$ python -q
>>> import numpy as np
>>> np.set_printoptions(suppress=True, linewidth=200)
>>> A = np.array([[6, -4, -1], [0, -3, -2], [0, 0, -7]])
>>> out = A / np.linalg.norm(A, axis=1, keepdims=True)
>>> C2 = out @ out.T
>>> print(C2[2].round(2))
[0.14 0.55 1.  ]
>>> print((C2 - 2 * np.eye(3)).round(6).argmax(axis=1))
[1 2 1]
>>> M = np.maximum(np.array([[5], [-1], [2], [4], [0], [5], [4], [1], [-3], [4], [5]]) @ np.array([[1, -9, -6]]) + np.array([-5, -4, 2]), 0)
>>> print(M)
[[ 0  0  0]
 [ 0  5  8]
 [ 0  0  0]
 [ 0  0  0]
 [ 0  0  2]
 [ 0  0  0]
 [ 0  0  0]
 [ 0  0  0]
 [ 0 23 20]
 [ 0  0  0]
 [ 0  0  0]]
>>> left, sv, VT = np.linalg.svd(M)
>>> V = VT[:(sv > 1e-8).sum()]
>>> rng = np.random.default_rng(41409)
>>> x = M[3] + 4 * M[2] + rng.integers(2) * np.eye(3)[1]
>>> print(x)
[0. 1. 0.]
>>> print(np.round(V.T @ V, 2) + 0)
[[0. 0. 0.]
 [0. 1. 0.]
 [0. 0. 1.]]
>>> print(np.round(np.diag(V.T @ V), 2))
[0. 1. 1.]
>>> print(np.linalg.matrix_rank(np.vstack([M, x])))
2
>>> print(np.round(np.linalg.norm(x - V.T @ V @ x), 2))
0.0
>>> print(np.allclose(V.T @ V @ x, x))
True
>>> J = np.load("arr.npy")
>>> print(J.round(2) + 0)
[[-32.06   0.9  -19.75 -28.33]
 [-22.11  -0.72 -12.86 -18.91]
 [ -7.01  -1.99  -3.45  -5.14]
 [ -6.45  -1.97  -3.15  -4.66]
 [ -5.69  -1.93  -2.74  -4.01]
 [ -4.75  -1.84  -2.26  -3.23]
 [ -4.5   -1.81  -2.13  -3.03]
 [ -3.84  -1.71  -1.81  -2.49]
 [ -1.92  -1.22  -0.92  -1.05]
 [ -0.46  -0.41  -0.26  -0.18]
 [  0.01   0.01   0.01   0.  ]
 [  0.78   0.86   0.75   0.2 ]
 [  0.79   0.86   0.76   0.2 ]
 [  4.34   1.99   6.55   2.26]
 [  6.14   1.84   9.38   3.69]
 [  6.89   1.74  10.54   4.32]
 [  7.95   1.56  12.15   5.23]
 [  8.07   1.54  12.32   5.33]
 [  8.76   1.41  13.36   5.93]]
>>> cen = J - J.mean(axis=0)
>>> V = np.linalg.svd(cen)[2][:3]
>>> out = cen - cen @ V.T @ V
>>> print(np.round(np.diag(V.T @ V), 2))
[0.59 0.87 0.99 0.54]
>>> print(np.linalg.norm(out, axis=1).round(6).argmax())
0
>>> print(np.round(np.cov(cen @ V.T, rowvar=False), 2) + 0)
[[244.47   0.     0.  ]
 [  0.     6.27   0.  ]
 [  0.     0.     0.99]]
>>> print(np.round((cen @ V.T).std(axis=0), 2))
[15.22  2.44  0.97]
>>> mat = np.load("test12.npy")
>>> print(mat)
[[-0.04  5.99 -0.03 11.99]
 [-0.04 -0.04  0.    0.02]
 [-0.01  6.1  -0.04 11.99]]
>>> left, sv, VT = np.linalg.svd(mat, full_matrices=False)
>>> print(np.allclose(left * sv @ VT, mat))
True
>>> print(np.round(np.cumsum(sv ** 2) / np.sum(sv ** 2), 2))
[1. 1. 1.]
>>> mat @ mat
Traceback (most recent call last):
  File "<python-input-33>", line 1, in <module>
    mat @ mat
    ~~~~^~~~~
ValueError: matmul: Input operand 1 has a mismatch in its core dimension 0, with gufunc signature (n?,k),(k,m?)->(n?,m?) (size 3 is different from 4)
>>> C2 = mat.T @ mat
>>> print(np.round(np.diag(C2), 2) + 0)
[  0.    73.09   0.   287.52]
>>> w1 = np.array([[3, -3, -3], [-3, 0, -2], [-1, -3, -3], [2, -1, -1]])
>>> beta = np.array([-1, -1, 9])
>>> act = np.maximum(mat @ w1 + beta, 0)
>>> print(np.linalg.matrix_rank(act))
2
>>> print(np.round((act > 0).mean(axis=0), 2))
[0.67 0.   0.33]
>>> C = np.array([[0, 0, 3], [1, 1, 3], [2, 2, 1]])
>>> print((act @ C).round(6).argmax(axis=1))
[2 0 2]
>>> out = np.array([[6, -8], [1, -9]])
>>> C = np.kron(out, mat)
>>> print(round(float(np.linalg.norm(C, 2)), 2), np.round(np.linalg.norm(out, 2) * np.linalg.norm(mat, 2), 2))
247.24 247.24
>>> print(C.shape)
(6, 8)
>>> x = np.array([1, 0, 2, 1])
>>> h1 = np.maximum(mat @ x, 0)
>>> print(np.maximum(mat @ x, 0) - np.maximum(-mat @ x, 0))
[11.89 -0.02 11.9 ]
>>> print(mat * (h1 > 1e-9)[:, None])
[[-0.04  5.99 -0.03 11.99]
 [-0.   -0.    0.    0.  ]
 [-0.01  6.1  -0.04 11.99]]
>>> print(np.round(np.maximum(mat @ (3 * x), 0), 2))
[35.67  0.   35.7 ]
>>> out = np.array([[1, -4, -2], [-4, -2, 2], [-4, 1, 3]])
>>> arr = out - out.T
>>> print(arr)
[[ 0  0  2]
 [ 0  0  1]
 [-2 -1  0]]
>>> rank = np.linalg.matrix_rank(arr)
>>> print(rank)
2
>>> ns = np.linalg.svd(arr)[2][rank:].T
>>> print(arr @ ns)
[[0.]
 [0.]
 [0.]]
>>> print([int(np.linalg.matrix_rank(np.delete(arr, i, axis=0))) for i in range(3)])
[2, 2, 1]
>>> print([int(np.linalg.matrix_rank(arr[:i])) for i in range(1, len(arr) + 1)])
[1, 1, 2]
>>> print(ns[:, 0] / ns[np.abs(ns[:, 0]).round(6).argmax(), 0])
[-0.5  1.  -0. ]
>>> x = np.array([-2, -2, -1])
>>> print(x @ arr @ x)
0
>>> print(round(float(np.linalg.det(arr)), 2))
0.0
>>> Q = np.linalg.solve(np.eye(3) - arr, np.eye(3) + arr)
>>> print(np.round(Q @ Q.T, 2) + 0)
[[1. 0. 0.]
 [0. 1. 0.]
 [0. 0. 1.]]
>>> left, sv, VT = np.linalg.svd(arr)
>>> print(sv.round(2))
[2.24 2.24 0.  ]
>>> print(np.argmax(sv[:-1] / (sv[1:] + 1e-6)) + 1)
2
>>> out = left[:, :2] @ np.diag(sv[:2]) @ VT[:2]
>>> print(round(float(np.linalg.norm(arr - out, 2)), 2), sv[2])
0.0 0.0
>>> print(out)
[[ 0.  0.  2.]
 [ 0.  0.  1.]
 [-2. -1.  0.]]
>>> print(np.linalg.matrix_rank(out))
2
>>> print(np.round(np.linalg.norm(out, 2) / np.linalg.norm(out), 2))
0.71
>>> print(np.linalg.matrix_rank(out, rtol=0.1))
2
>>> left, sv, VT = np.linalg.svd(arr)
>>> V = VT[:(sv > 1e-8).sum()]
>>> x = arr[2] + -1 * arr[0] + rng.integers(2) * np.eye(3)[2]
>>> print(x)
[-2. -1. -2.]
>>> print(round(float(np.linalg.norm(x - V.T @ V @ x)), 2))
0.0
>>> print(np.round(V.T @ V, 2))
[[0.8 0.4 0. ]
 [0.4 0.2 0. ]
 [0.  0.  1. ]]
>>> K = np.loadtxt("run8.csv", delimiter=",")
>>> print(K.round(2))
[[ 0.38 -0.62 -0.21  0.21  0.62]
 [-0.62  0.38 -0.21  0.21  0.62]
 [-0.21 -0.21  0.93  0.07  0.21]
 [ 0.21  0.21  0.07  0.93 -0.21]
 [ 0.62  0.62  0.21 -0.21  0.38]]
>>> lab = rng.permutation(5)
>>> print(lab)
[3 0 4 2 1]
>>> out = K[lab][:, lab]
>>> print(np.round(np.sort(np.abs(np.linalg.eigvals(out))), 2))
[1. 1. 1. 1. 1.]
>>> print(np.trace(out))
3.0
>>> print(np.round(np.diag(out), 2))
[0.93 0.38 0.38 0.93 0.38]
>>> print(np.allclose(out, K))
False
>>> ev, V = np.linalg.eigvalsh(K)
Traceback (most recent call last):
  File "<python-input-91>", line 1, in <module>
    ev, V = np.linalg.eigvalsh(K)
    ^^^^^
ValueError: too many values to unpack (expected 2)
>>> ev, V = np.linalg.eigh(K)
>>> print((ev > 1e-8).sum(), (ev < -1e-8).sum())
4 1
>>> print(ev.round(2))
[-1.  1.  1.  1.  1.]
>>> print(np.round(np.linalg.eigvalsh(K + 4 * np.eye(5)), 2))
[3. 5. 5. 5. 5.]
>>> print(np.round(np.linalg.svd(K, compute_uv=False), 2))
[1. 1. 1. 1. 1.]
>>> print(np.round(np.linalg.eigvalsh(K @ K), 2))
[1. 1. 1. 1. 1.]
>>> print(np.round(V @ np.diag(ev) @ V.T, 2))
[[ 0.38 -0.62 -0.21  0.21  0.62]
 [-0.62  0.38 -0.21  0.21  0.62]
 [-0.21 -0.21  0.93  0.07  0.21]
 [ 0.21  0.21  0.07  0.93 -0.21]
 [ 0.62  0.62  0.21 -0.21  0.38]]
>>> print(np.round(V.T @ K @ V, 2) + 0)
[[-1.  0.  0.  0.  0.]
 [ 0.  1.  0.  0.  0.]
 [ 0.  0.  1.  0.  0.]
 [ 0.  0.  0.  1.  0.]
 [ 0.  0.  0.  0.  1.]]
>>> x = np.array([3, 3, 3, 0, 2])
>>> print(np.sign((K @ x).round(6)))
[-1. -1.  1.  1.  1.]
>>> Q, V = np.linalg.qr(K[:, :1])[0], np.linalg.qr(K[:, 1:])[0]
>>> sv = np.linalg.svd(Q.T @ V, compute_uv=False)
>>> print(sv.round(2) + 0)
[0.]
>>> print(np.degrees(np.arccos(sv.clip(0, 1))))
[90.]
>>> print((sv > 0.9).sum())
0
>>> print(round(np.linalg.eigvalsh(K).min(), 2))
-1.0
>>> print(np.all(np.linalg.eigvalsh(K) > 0))
False
>>> E = np.load("m.npy")
>>> print(E)
[[1.   0.5  0.25]
 [0.5  1.   0.5 ]
 [0.25 0.5  1.  ]]
>>> Lm = np.linalg.cholesky(E)
>>> print(np.linalg.eigvalsh(E).min() > 0)
True
>>> print(E / np.sqrt(np.outer(np.diag(E), np.diag(E))))
[[1.   0.5  0.25]
 [0.5  1.   0.5 ]
 [0.25 0.5  1.  ]]
>>> print(round(float(np.prod(np.diag(Lm)) ** 2), 2), np.round(np.linalg.det(E), 2))
0.56 0.56
>>> print(Lm.round(2))
[[1.   0.   0.  ]
 [0.5  0.87 0.  ]
 [0.25 0.43 0.87]]
>>> print(np.round(np.linalg.det(E), 2))
0.56
>>> print(np.allclose(E @ E.T, E.T @ E))
True
>>> print(np.round(np.sort(np.abs(np.linalg.eigvals(E))), 2))
[0.41 0.75 1.84]
>>> print((E - E.T) / 2)
[[0. 0. 0.]
 [0. 0. 0.]
 [0. 0. 0.]]
>>> print(np.round(np.linalg.matrix_power(E, 2), 2))
[[1.31 1.12 0.75]
 [1.12 1.5  1.12]
 [0.75 1.12 1.31]]
>>> ev, V = np.linalg.eigh(E)
>>> x = np.array([-2, -1, 1])
>>> print(np.abs(E).sum(axis=1).max(), round(float(np.abs(ev).max()), 2))
2.0 1.84
>>> print(np.round(V * np.maximum(ev, 0) @ V.T, 2))
[[1.   0.5  0.25]
 [0.5  1.   0.5 ]
 [0.25 0.5  1.  ]]
>>> print((np.sign(V[:, -1].round(6)) == np.sign(V[0, -1].round(6))).astype(int))
[1 1 1]
>>> print(np.round(V * np.sqrt(ev) @ V.T, 2))
[[0.96 0.25 0.1 ]
 [0.25 0.94 0.25]
 [0.1  0.25 0.96]]
>>> print(x @ E @ x)
6.0
>>> print(x @ E @ x / (x @ x), round(ev[0], 2), round(float(ev[-1]), 2))
1.0 0.41 1.84
>>> print(np.round(np.linalg.eigvalsh(E[1:, 1:]), 2))
[0.5 1.5]
>>> Q = E.astype(float).copy()
>>> for j in range(3):
...     Q[:, j] -= Q[:, :j] @ (Q[:, :j].T @ Q[:, j])
...     Q[:, j] /= np.linalg.norm(Q[:, j])
... 
>>> print(np.round(Q.T @ Q, 2) + 0)
[[1. 0. 0.]
 [0. 1. 0.]
 [0. 0. 1.]]
>>> feats = np.loadtxt("data.csv", delimiter=",")
>>> print(feats.round(2))
[[ 0.14 -0.55 -4.97]
 [-0.31 -2.24 -4.46]
 [-0.6  -1.38  4.77]
 [ 0.55  1.15 -4.83]
 [-1.22 -4.69  1.21]
 [-0.48 -2.87 -4.07]
 [ 0.05 -0.9  -4.92]
 [ 0.43  2.68  4.2 ]
 [-0.8  -3.92 -3.  ]
 [ 0.52  1.01 -4.87]
 [ 0.69  3.55  3.45]
 [-0.89 -4.19 -2.58]
 [-0.5  -0.92  4.89]
 [ 0.84  2.44 -4.28]
 [-0.99 -3.16  3.74]
 [ 0.22 -0.2  -4.99]
 [ 0.59  3.24  3.76]
 [-1.21 -4.83  0.4 ]
 [-0.16 -1.71 -4.7 ]
 [ 0.9   2.72 -4.1 ]
 [-1.13 -4.79 -0.88]
 [ 0.1  -0.69 -4.95]
 [-0.29 -2.16 -4.5 ]
 [-0.33 -0.24  4.98]
 [-1.17 -4.19  2.47]
 [ 0.57  3.17  3.83]
 [ 0.43  0.65 -4.94]
 [-0.11  0.66  4.95]]
>>> print([round(float(x), 2) for x in np.linalg.svd(feats, compute_uv=False)[:3]])
[22.04, 14.63, 0.0]
>>> print(np.argsort(-np.linalg.norm(feats, axis=0).round(6), kind="stable")[:3])
[2 1 0]
